>>> import numpy as np
>>> np.set_printoptions(precision=2, suppress=True, linewidth=200)
>>> M = np.load("sample2.npy")
>>> print(M)
[[ 0 -2  8  6 -1 -5  8]
 [ 0  0 -8 -6 -4  4  0]
 [ 0  0  0  7 -1  5  8]
 [ 0  0  0  0  1 -9 -5]
 [ 0  0  0  0  0 -2 -8]
 [ 0  0  0  0  0  0 -5]
 [ 0  0  0  0  0  0  0]]
>>> left, s, VT = np.linalg.svd(M, full_matrices=False)
>>> print(np.round(np.abs(VT[0]), 2) + 0)
[0.   0.07 0.43 0.51 0.   0.02 0.74]
>>> print((s > 1e-8).sum())
6
>>> print(round(np.sqrt((s ** 2).sum()), 2), np.round(np.linalg.norm(M), 2))
25.79 25.79
>>> feats = np.load("m.npy")
>>> print(feats)
[[-8 -4 -5 -7 -5 -6  0]
 [-8 -4 -5 -7 -5 -6  0]
 [-3  1  0 -2  0 -1  5]
 [-8 -4 -5 -7 -5 -6  0]
 [-6 -2 -3 -5 -3 -4  2]
 [-4  0 -1 -3 -1 -2  4]
 [-4  0 -1 -3 -1 -2  4]]
>>> left, s, VT = np.linalg.svd(feats)
>>> print(s.round(2) + 0)
[28.5   8.34  0.    0.    0.    0.    0.  ]
>>> print(np.argmax(s[:-1] / (s[1:] + 1e-6)) + 1)
2
>>> Y = left[:, :2] @ np.diag(s[:2]) @ VT[:2]
>>> print(round(float(np.abs(feats - Y).max()), 2))
0.0
>>> print(np.linalg.matrix_rank(Y))
2
>>> u = np.array([1, 0, 3, 0])
>>> E = 3 * np.eye(4) + np.outer(u, u)
>>> print(E)
[[ 4.  0.  3.  0.]
 [ 0.  3.  0.  0.]
 [ 3.  0. 12.  0.]
 [ 0.  0.  0.  3.]]
>>> rank = np.linalg.matrix_rank(feats)
>>> print(rank)
2
>>> ns = np.linalg.svd(feats)[2][rank:].T
>>> print(np.linalg.matrix_rank(feats.T @ feats), np.linalg.matrix_rank(feats @ feats.T))
2 2
>>> print(ns.shape)
(7, 5)
>>> print([int(np.linalg.matrix_rank(feats[:i])) for i in range(1, len(feats) + 1)])
[1, 1, 2, 2, 2, 2, 2]
>>> arr = np.loadtxt("arr.csv", delimiter=",")
>>> print(arr)
[[-1.  1.  1.  1.  1.  1.  1.  1.]
 [ 1. -1.  1.  1.  1.  1.  1.  1.]
 [ 1.  1. -1.  1.  1.  1.  1.  1.]
 [ 1.  1.  1. -1.  1.  1.  1.  1.]
 [ 1.  1.  1.  1. -1.  1.  1.  1.]
 [ 1.  1.  1.  1.  1. -1.  1.  1.]
 [ 1.  1.  1.  1.  1.  1. -1.  1.]
 [ 1.  1.  1.  1.  1.  1.  1. -1.]]
>>> print([round(float(np.linalg.det(arr[:i, :i])), 2) + 0 for i in range(1, 9)])
[-1.0, 0.0, 4.0, -16.0, 48.0, -128.0, 320.0, -768.0]
>>> print(np.all(np.linalg.eigvalsh(arr) > 0))
False
>>> print(round(float(np.linalg.eigvalsh(arr).min()), 2))
-2.0
